In [1]: import numpy as np

In [2]: from numpy import linalg as LA

In [3]: np.set_printoptions(suppress=True, linewidth=100)

In [4]: tidy = lambda a: np.round(a, 2) + 0

In [5]: K = np.load("w.npy")

In [6]: K
Out[6]: 
array([[  3,   0,  -3],
       [  8,  -3,   2],
       [  3,  -7,  -2],
       [  0, -11,  -5],
       [ -1, -16,  -1],
       [ -5, -20,  -6],
       [ -7, -17, -11],
       [-12, -17, -14],
       [ -9, -18, -14],
       [ -7, -22, -14],
       [ -5, -17, -13],
       [  0, -17, -18],
       [  4, -20, -19],
       [  0, -23, -19],
       [  1, -20, -15],
       [  4, -25, -11],
       [  8, -25, -15],
       [  6, -20, -13],
       [ 10, -19,  -8],
       [  7, -21, -10],
       [  5, -19, -13],
       [ 10, -18, -18],
       [  5, -19, -19],
       [  0, -17, -23]])

In [7]: Q, r_ = LA.qr(K)

In [8]: tidy(Q.T @ Q)
Out[8]: 
array([[1., 0., 0.],
       [0., 1., 0.],
       [0., 0., 1.]])

In [9]: tidy(Q @ r_)
Out[9]: 
array([[  3.,   0.,  -3.],
       [  8.,  -3.,   2.],
       [  3.,  -7.,  -2.],
       [  0., -11.,  -5.],
       [ -1., -16.,  -1.],
       [ -5., -20.,  -6.],
       [ -7., -17., -11.],
       [-12., -17., -14.],
       [ -9., -18., -14.],
       [ -7., -22., -14.],
       [ -5., -17., -13.],
       [  0., -17., -18.],
       [  4., -20., -19.],
       [  0., -23., -19.],
       [  1., -20., -15.],
       [  4., -25., -11.],
       [  8., -25., -15.],
       [  6., -20., -13.],
       [ 10., -19.,  -8.],
       [  7., -21., -10.],
       [  5., -19., -13.],
       [ 10., -18., -18.],
       [  5., -19., -19.],
       [  0., -17., -23.]])

In [10]: tidy(np.abs(np.diag(r_)))
Out[10]: array([29.8 , 87.78, 23.93])

In [11]: tidy(r_)
Out[11]: 
array([[-29.8 ,  14.5 ,   8.62],
       [  0.  , -87.78, -60.36],
       [  0.  ,   0.  , -23.93]])

In [12]: Q.shape, r_.shape
Out[12]: ((24, 3), (3, 3))

In [13]: D = LA.norm(K[:, None] - K[None], axis=-1)

In [14]: (D + 1e9 * np.eye(24)).round(6).argmin(axis=1)
Out[14]: 
array([ 2,  2,  3,  2,  3,  6, 10,  8,  7,  8,  6, 14, 22, 12, 11, 19, 15, 20, 19, 17, 17, 22, 12,
       11])

In [15]: C = K[[23, 19]].astype(float)

In [16]: for _ in range(4):
    ...:     labels = LA.norm(K[:, None] - C, axis=-1).argmin(axis=1)
    ...:     C = np.array([K[labels == j].mean(axis=0) for j in range(2)])
    ...: 

In [17]: labels
Out[17]: array([1, 1, 1, 1, 1, 1, 0, 0, 0, 0, 0, 0, 0, 0, 0, 1, 1, 1, 1, 1, 1, 1, 0, 0])

In [18]: tidy(C)
Out[18]: 
array([[ -2.73, -18.82, -16.27],
       [  4.46, -15.69,  -7.92]])

In [19]: print(np.bincount(labels))
[11 13]

In [20]: labels = K[:, 1] > np.median(K[:, 1])

In [21]: r0 = K[labels].mean(axis=0) - K[~labels].mean(axis=0)

In [22]: tidy((((K - K.mean(axis=0)) @ r0 > 0) == labels).mean())
Out[22]: np.float64(0.83)

In [23]: np.argsort(-np.abs(r0).round(6), kind="stable")
Out[23]: array([1, 0, 2])

In [24]: print(((K - K.mean(axis=0)) @ r0 > 0).astype(int))
[1 1 1 1 1 1 1 1 1 0 1 0 0 0 0 0 0 0 0 0 0 0 0 0]
